$ python -q
>>> import numpy as np
>>> np.set_printoptions(precision=2, suppress=True, linewidth=200)
>>> rd = lambda a: np.round(a, 2) + 0
>>> E = np.loadtxt("run17.csv", delimiter=",")
>>> E
array([[ 2., -1.,  1.,  0.,  0.,  0.,  3.],
       [-1.,  1.,  0., -1.,  0., -1., -1.],
       [ 1.,  0.,  1., -1.,  0., -1.,  2.],
       [ 0., -1., -1.,  2.,  0.,  2., -1.],
       [ 0.,  0.,  0.,  0.,  0.,  0.,  0.],
       [ 0., -1., -1.,  2.,  0.,  2., -1.],
       [ 3., -1.,  2., -1.,  0., -1.,  5.]])
>>> # row 5 repeats row 3
>>> def softmax(z):
...     e = np.exp(z - z.max(axis=-1, keepdims=True))
...     return e / e.sum(axis=-1, keepdims=True)
... 
>>> print(rd(softmax(E).sum(axis=1)))
[1. 1. 1. 1. 1. 1. 1.]
>>> rd(softmax(E[3] + -1))
array([0.06, 0.02, 0.02, 0.41, 0.06, 0.41, 0.02])
>>> rd(softmax(10 * E[3]))
array([0. , 0. , 0. , 0.5, 0. , 0.5, 0. ])
>>> S = E @ E.T / np.sqrt(7)
>>> rd(softmax(S))
array([[0.03, 0.  , 0.  , 0.  , 0.  , 0.  , 0.96],
       [0.01, 0.74, 0.08, 0.02, 0.11, 0.02, 0.01],
       [0.04, 0.  , 0.03, 0.  , 0.  , 0.  , 0.92],
       [0.  , 0.  , 0.  , 0.49, 0.01, 0.49, 0.  ],
       [0.14, 0.14, 0.14, 0.14, 0.14, 0.14, 0.14],
       [0.  , 0.  , 0.  , 0.49, 0.01, 0.49, 0.  ],
       [0.  , 0.  , 0.  , 0.  , 0.  , 0.  , 1.  ]])
>>> rd(softmax(S + np.triu(np.full(S.shape, -np.inf), 1)))
array([[1.  , 0.  , 0.  , 0.  , 0.  , 0.  , 0.  ],
       [0.02, 0.98, 0.  , 0.  , 0.  , 0.  , 0.  ],
       [0.59, 0.01, 0.4 , 0.  , 0.  , 0.  , 0.  ],
       [0.  , 0.  , 0.  , 0.99, 0.  , 0.  , 0.  ],
       [0.2 , 0.2 , 0.2 , 0.2 , 0.2 , 0.  , 0.  ],
       [0.  , 0.  , 0.  , 0.49, 0.01, 0.49, 0.  ],
       [0.  , 0.  , 0.  , 0.  , 0.  , 0.  , 1.  ]])
>>> U, sv, VT = np.linalg.svd(E)
>>> V = VT[:(sv > 1e-8).sum()]
>>> rng = np.random.default_rng(5335)
>>> x0 = E[3] + -2 * E[4] + rng.integers(2) * np.eye(7)[1]
>>> x0
array([ 0.,  0., -1.,  2.,  0.,  2., -1.])
>>> rd(V.T @ V)
array([[ 0.28, -0.18,  0.1 ,  0.08,  0.  ,  0.08,  0.38],
       [-0.18,  0.21,  0.03, -0.23,  0.  , -0.23, -0.15],
       [ 0.1 ,  0.03,  0.13, -0.15,  0.  , -0.15,  0.23],
       [ 0.08, -0.23, -0.15,  0.38,  0.  ,  0.38, -0.08],
       [ 0.  ,  0.  ,  0.  ,  0.  ,  0.  ,  0.  ,  0.  ],
       [ 0.08, -0.23, -0.15,  0.38,  0.  ,  0.38, -0.08],
       [ 0.38, -0.15,  0.23, -0.08,  0.  , -0.08,  0.62]])
>>> U, sv, VT = np.linalg.svd(E)
>>> print(rd(sv))
[8.3 4.7 0.  0.  0.  0.  0. ]
>>> other = U[:, :2] @ np.diag(sv[:2]) @ VT[:2]
>>> np.linalg.matrix_rank(other)
np.int64(2)
>>> rd(np.linalg.norm(E - other, 2)), rd(sv[2])
(np.float64(0.0), np.float64(0.0))
>>> print([round(float(x), 2) for x in np.linalg.svd(E, compute_uv=False)[:3]])
[8.3, 4.7, 0.0]
>>> print(rd(np.linalg.norm(E, 2) / np.linalg.norm(E)))
0.87
>>> print(np.linalg.matrix_rank(E, rtol=0.1))
2
>>> basis = 20 * np.array([[1.5, 1.7, 1.2], [0.2, -0.3, -0.6], [0.3, -1.2, 1.7]])
>>> labels = rng.integers(0, 3, 11)
>>> arr = basis[labels] + rng.normal(size=(11, 3))
>>> rd(arr)
array([[  6.31, -23.98,  33.5 ],
       [ 30.72,  35.22,  24.29],
       [  3.31,  -7.89, -12.75],
       [ 29.75,  34.26,  23.17],
       [ 29.9 ,  34.85,  24.07],
       [  6.81, -23.72,  32.93],
       [  4.76, -24.58,  33.16],
       [ 30.49,  33.94,  21.74],
       [  4.88,  -5.83, -13.11],
       [ 30.44,  33.32,  23.37],
       [  5.29, -23.5 ,  34.18]])
>>> other = arr / np.linalg.norm(arr, axis=1, keepdims=True)
>>> C2 = other @ other.T
>>> rd(np.degrees(np.arccos(np.clip(C2[9, 4], -1, 1))))
np.float64(1.61)
>>> rd(C2[9])
array([ 0.08,  1.  , -0.59,  1.  ,  1.  ,  0.09,  0.05,  1.  , -0.46,  1.  ,  0.08])
